% python3 -q
>>> import numpy as np
>>> np.set_printoptions(precision=2, suppress=True, linewidth=120)
>>> def rd(a):
...     return np.round(a, 2) + 0
... 
>>> E = np.loadtxt("mat.csv", delimiter=",")
>>> print(rd(E))
[[-19.19 -12.23  -5.01 -17.56   0.   -15.73  -0.75 -28.06  -9.53]
 [-17.91 -11.4   -4.87 -16.61   0.   -14.56  -0.6  -26.59  -9.16]
 [-13.89  -8.81  -4.42 -13.62   0.   -10.94  -0.2  -21.9   -7.96]
 [-13.41  -8.5   -4.37 -13.26   0.   -10.51  -0.16 -21.33  -7.81]
 [-11.85  -7.51  -4.19 -12.08   0.    -9.14  -0.04 -19.47  -7.32]
 [ -9.95  -6.3   -3.97 -10.63   0.    -7.51   0.07 -17.17  -6.7 ]
 [ -9.38  -5.94  -3.91 -10.19   0.    -7.02   0.1  -16.46  -6.51]
 [ -7.94  -5.03  -3.73  -9.07   0.    -5.82   0.14 -14.67  -6.01]
 [ -1.22  -0.95  -2.52  -3.25   0.    -0.85  -0.26  -5.06  -2.94]
 [ -1.14  -0.9   -2.49  -3.16   0.    -0.8   -0.28  -4.9   -2.87]
 [  0.    -0.17  -1.1   -0.94   0.    -0.27  -0.47  -1.28  -0.97]
 [  0.01  -0.11  -0.64  -0.52   0.    -0.19  -0.32  -0.68  -0.54]
 [  0.75   1.38   3.38   2.88   0.     2.88   3.01   3.26   2.38]
 [  1.56   2.37   4.86   4.34   0.     4.88   4.69   4.84   3.34]
 [  1.81   2.65   5.24   4.73   0.     5.45   5.14   5.27   3.58]
 [  3.06   4.01   6.88   6.52   0.     8.13   7.2    7.24   4.64]
 [  3.24   4.21   7.11   6.78   0.     8.52   7.49   7.53   4.79]
 [  3.61   4.59   7.53   7.26   0.     9.26   8.04   8.06   5.06]
 [  9.66  10.5   13.12  14.29   0.    20.58  15.8   15.97   8.66]
 [  9.77  10.61  13.21  14.41   0.    20.78  15.93  16.11   8.72]
 [ 14.52  15.01  16.77  19.38   0.    29.04  21.2   21.81  11.06]
 [ 16.64  16.93  18.23  21.52   0.    32.62  23.43  24.28  12.03]
 [ 28.13  27.15  25.49  32.66   0.    51.48  34.75  37.32  16.91]]
>>> # looks like rank 3
>>> [round(float(x), 2) for x in np.linalg.svd(E, compute_uv=False)[:3]]
[163.74, 42.14, 10.78]
>>> left, sigma, Vh = np.linalg.svd(E)
>>> np.argmax(sigma[:-1] / (sigma[1:] + 1e-6)) + 1
np.int64(3)
>>> Y = left[:, :3] @ np.diag(sigma[:3]) @ Vh[:3]
>>> rd(np.linalg.norm(E - Y, 2)), rd(sigma[3])
(np.float64(0.0), np.float64(0.0))
>>> print(np.linalg.matrix_rank(E, rtol=0.05))
3
>>> rank = np.linalg.matrix_rank(E)
>>> rank
np.int64(3)
>>> null = np.linalg.svd(E)[2][rank:].T
>>> print(np.linalg.matrix_rank(E.T @ E), np.linalg.matrix_rank(E @ E.T))
3 3
>>> left, sigma, Vh = np.linalg.svd(E)
>>> vecs = Vh[:(sigma > 1e-8).sum()]
>>> rng = np.random.default_rng(81)
>>> x = E[6] + 3 * E[20] + rng.integers(2) * np.eye(9)[6]
>>> print(rd(x))
[34.19 39.08 46.39 47.95  0.   80.1  63.7  48.98 26.66]
>>> np.allclose(vecs.T @ vecs @ x, x)
True
>>> np.linalg.matrix_rank(np.vstack([E, x]))
np.int64(3)
>>> def softmax(z):
...     e = np.exp(z - z.max(axis=-1, keepdims=True))
...     return e / e.sum(axis=-1, keepdims=True)
... 
>>> rd(softmax(E[6] + 4))
array([0.  , 0.  , 0.01, 0.  , 0.47, 0.  , 0.52, 0.  , 0.  ])
>>> scores = E @ E.T / np.sqrt(9)
>>> rd(softmax(scores)[6] @ E)
array([-19.19, -12.23,  -5.01, -17.56,   0.  , -15.73,  -0.75, -28.06,  -9.53])
>>> softmax(scores).round(6).argmax(axis=1)
array([ 0,  0,  0,  0,  0,  0,  0,  0,  0,  0,  0,  0, 22, 22, 22, 22, 22, 22, 22, 22, 22, 22, 22])
>>> m1 = np.array([[12, 12, 14, 10, 14],
...     [12, 23, 13, 15, 14],
...     [14, 13, 17, 11, 17],
...     [10, 15, 11, 12, 13],
...     [14, 14, 17, 13, 19]])
>>> idx = rng.permutation(5)
>>> idx
array([1, 0, 2, 3, 4])
>>> Y = m1[idx][:, idx]
>>> rd(np.sort(np.abs(np.linalg.eigvals(Y))))
array([ 0.  ,  0.5 ,  1.95, 10.04, 70.51])
>>> rd(np.linalg.det(Y)), rd(np.linalg.det(m1[idx]))
(np.float64(0.0), np.float64(0.0))
>>> print(np.trace(Y))
83
>>> Y
array([[23, 12, 13, 15, 14],
       [12, 12, 14, 10, 14],
       [13, 14, 17, 11, 17],
       [15, 10, 11, 12, 13],
       [14, 14, 17, 13, 19]])
>>> np.allclose(Y, m1)
False
>>> np.diag(Y)
array([23, 12, 17, 12, 19])
>>> w, vecs = np.linalg.eigh(m1)
>>> print(rd(np.linalg.eigvalsh(m1 @ m1)))
[   0.      0.25    3.8   100.84 4972.11]
>>> w.sum(), np.trace(m1)
(np.float64(83.0), np.int64(83))
>>> mat = np.loadtxt("test3.csv", delimiter=",")
>>> mat
array([[ 1.,  3.,  0.,  0.,  0.,  0.,  0.,  0.,  0.,  0.,  0.,  0.,  0.,  0.],
       [ 3., -3.,  3.,  0.,  0.,  0.,  0.,  0.,  0.,  0.,  0.,  0.,  0.,  0.],
       [ 0.,  3.,  1.,  3.,  0.,  0.,  0.,  0.,  0.,  0.,  0.,  0.,  0.,  0.],
       [ 0.,  0.,  3.,  3.,  3.,  0.,  0.,  0.,  0.,  0.,  0.,  0.,  0.,  0.],
       [ 0.,  0.,  0.,  3., -2.,  3.,  0.,  0.,  0.,  0.,  0.,  0.,  0.,  0.],
       [ 0.,  0.,  0.,  0.,  3.,  0.,  3.,  0.,  0.,  0.,  0.,  0.,  0.,  0.],
       [ 0.,  0.,  0.,  0.,  0.,  3., -3.,  3.,  0.,  0.,  0.,  0.,  0.,  0.],
       [ 0.,  0.,  0.,  0.,  0.,  0.,  3.,  2.,  3.,  0.,  0.,  0.,  0.,  0.],
       [ 0.,  0.,  0.,  0.,  0.,  0.,  0.,  3.,  0.,  3.,  0.,  0.,  0.,  0.],
       [ 0.,  0.,  0.,  0.,  0.,  0.,  0.,  0.,  3., -3.,  3.,  0.,  0.,  0.],
       [ 0.,  0.,  0.,  0.,  0.,  0.,  0.,  0.,  0.,  3.,  2.,  3.,  0.,  0.],
       [ 0.,  0.,  0.,  0.,  0.,  0.,  0.,  0.,  0.,  0.,  3.,  3.,  3.,  0.],
       [ 0.,  0.,  0.,  0.,  0.,  0.,  0.,  0.,  0.,  0.,  0.,  3., -2.,  3.],
       [ 0.,  0.,  0.,  0.,  0.,  0.,  0.,  0.,  0.,  0.,  0.,  0.,  3., -2.]])
>>> # symmetric
>>> idx = rng.permutation(14)
>>> idx
array([ 1,  3,  6,  5, 11, 13,  4,  7,  9,  8,  2,  0, 12, 10])
>>> Y = mat[idx][:, idx]
>>> np.trace(Y)
np.float64(-3.0)
>>> rd(np.sort(np.abs(np.linalg.eigvals(Y))))
array([0.19, 0.3 , 1.24, 2.  , 2.55, 3.33, 3.96, 5.38, 5.49, 5.82, 6.1 , 6.45, 6.71, 6.72])
>>> np.allclose(Y, mat)
False
>>> x = np.array([4, 0, -2, 0, 0, -2, 2, 1, -3, -4, -4, -1, -5, 5])
>>> h1 = np.maximum(mat @ x, 0)
>>> np.maximum(mat @ (3 * x), 0)
array([12., 18.,  0.,  0.,  0., 18.,  0.,  0.,  0.,  0.,  0.,  0., 66.,  0.])
>>> np.flatnonzero(h1 > 1e-9)
array([ 0,  1,  5, 12])
>>> h1
array([ 4.,  6.,  0.,  0.,  0.,  6.,  0.,  0.,  0.,  0.,  0.,  0., 22.,  0.])
>>> K = np.eye(5, dtype=int)[rng.permutation(5)]
>>> K
array([[0, 0, 0, 1, 0],
       [0, 0, 1, 0, 0],
       [0, 1, 0, 0, 0],
       [1, 0, 0, 0, 0],
       [0, 0, 0, 0, 1]])
>>> # orthonormal columns
>>> rd(np.linalg.norm(mat) ** 2 / np.linalg.norm(mat, 2) ** 2)
np.float64(6.67)
>>> rd(np.linalg.norm(mat[6] - mat[4]))
np.float64(5.57)
>>> print(rd(np.linalg.norm(mat, 2)))
6.72
>>> rd(np.linalg.norm(mat[6], 1)), rd(np.linalg.norm(mat[6], np.inf))
(np.float64(9.0), np.float64(3.0))
>>> rd(np.linalg.norm(mat, axis=1))
array([3.16, 5.2 , 4.36, 5.2 , 4.69, 4.24, 5.2 , 4.69, 4.24, 5.2 , 4.69, 5.2 , 4.69, 3.61])
>>> rd(np.linalg.norm(mat, 1)), rd(np.linalg.norm(mat, np.inf))
(np.float64(9.0), np.float64(9.0))
>>> w, vecs = np.linalg.eig(K)
>>> rd(np.sort(np.linalg.eigvals(K.T)))
array([-1., -1.,  1.,  1.,  1.])
>>> blk = np.stack([K, -1 * K, K[::-1]])
>>> blk.sum(axis=0)
array([[0, 0, 0, 0, 1],
       [1, 0, 0, 0, 0],
       [0, 1, 0, 0, 0],
       [0, 0, 1, 0, 0],
       [0, 0, 0, 1, 0]])
>>> rd(np.linalg.det(blk))
array([ 1., -1.,  1.])
>>> (blk @ K.T).shape
(3, 5, 5)
>>> np.linalg.matrix_rank(blk)
array([5, 5, 5])
>>> rd(np.linalg.norm(blk, axis=(1, 2)))
array([2.24, 2.24, 2.24])
>>> np.linalg.matrix_rank(blk.reshape(3, -1))
np.int64(2)
>>> np.einsum("bij,cij->bc", blk, blk)
array([[ 5, -5,  1],
       [-5,  5, -1],
       [ 1, -1,  5]])
>>> left, sigma, Vh = np.linalg.svd(K, full_matrices=False)
>>> Vh @ Vh.T
array([[1., 0., 0., 0., 0.],
       [0., 1., 0., 0., 0.],
       [0., 0., 1., 0., 0.],
       [0., 0., 0., 1., 0.],
       [0., 0., 0., 0., 1.]])
>>> left.shape, sigma.shape, Vh.shape
((5, 5), (5,), (5, 5))
>>> print(rd(np.sqrt((sigma ** 2).sum())), rd(np.linalg.norm(K)))
2.24 2.24
>>> arr = np.loadtxt("sample4.csv", delimiter=",")
>>> arr
array([[  0.8,  -0.9,  -0.2,  -5. ],
       [ -0.3,   1.6,   2.5,  -6. ],
       [ -2.7,  -1.1,   0.1,  -8. ],
       [  0.5,   0. ,  -0.1,   0. ],
       [  0. ,   0.8,   0.1,   3. ],
       [  1.2,   1. ,   0.6,  -7. ],
       [ -0.1,   0.1,  -0.8, -12. ],
       [  0.7,   2.3,  -0.2,  -1. ],
       [  0.5,   0.8,  -0.1, -17. ],
       [ -0.8,   0. ,   0.1,   5. ]])
>>> cen = arr - arr.mean(axis=0)
>>> left, sigma, Vh = np.linalg.svd(cen, full_matrices=False)
>>> rd((sigma ** 2).sum() ** 2 / (sigma ** 4).sum())
np.float64(1.14)
>>> np.abs(left[:, 0]).argmax()
np.int64(8)
>>> dist = np.linalg.norm(arr[:, None] - arr[None], axis=-1)
>>> print(rd(dist[:5, :5]))
[[ 0.    3.97  4.62  5.09  8.22]
 [ 3.97  0.    4.78  6.78  9.35]
 [ 4.62  4.78  0.    8.69 11.48]
 [ 5.09  6.78  8.69  0.    3.15]
 [ 8.22  9.35 11.48  3.15  0.  ]]
>>> rd(dist[7])
array([ 5.12,  5.81,  8.5 ,  2.52,  4.34,  6.21, 11.26,  0.  , 16.07,  6.61])
>>> np.flatnonzero(dist[7] < dist.mean() / 2)
array([3, 7])
>>> np.unravel_index(dist.round(6).argmax(), dist.shape)
(np.int64(8), np.int64(9))
>>> dist[7].round(6).argsort(kind="stable")[:4]
array([7, 3, 4, 0])
>>> dist.mean(axis=1).argmax()
np.int64(8)
>>> rd(np.linalg.norm(arr, axis=1))
array([ 5.15,  6.7 ,  8.52,  0.51,  3.11,  7.2 , 12.03,  2.61, 17.03,  5.06])
>>> w, vecs = np.linalg.eigh(mat)
>>> x = np.array([0, 1, 0, 2, 1, 3, 1, 1, 1, 3, 3, 0, 0, 1])
>>> rd(np.linalg.eigvalsh(mat[1:, 1:]))
array([-6.71, -6.06, -5.52, -4.99, -3.8 , -1.21, -0.11,  0.76,  2.15,  2.99,  5.38,  6.39,  6.72])
>>> x @ mat @ x
np.float64(127.0)
>>> cen = arr - arr.mean(axis=0)
>>> vecs = np.linalg.svd(cen)[2][:1]
>>> Y = cen - cen @ vecs.T @ vecs
>>> rd(np.cov(cen @ vecs.T, rowvar=False))
np.float64(45.74)
>>> np.linalg.norm(Y, axis=1).round(6).argmax()
np.int64(2)
>>> rd(np.diag(vecs.T @ vecs))
array([0., 0., 0., 1.])
>>> J = np.loadtxt("w.csv", delimiter=",")
>>> J
array([[8., 0., 8., 0.],
       [2., 0., 2., 0.],
       [8., 0., 8., 0.],
       [2., 0., 2., 0.]])
>>> # row 2 repeats row 0
>>> print(np.linalg.norm(J, axis=1).argmax())
0
>>> rd(np.linalg.norm(J[1] - J[3]))
np.float64(0.0)
>>> rd(np.linalg.norm(J, axis=1))
array([11.31,  2.83, 11.31,  2.83])
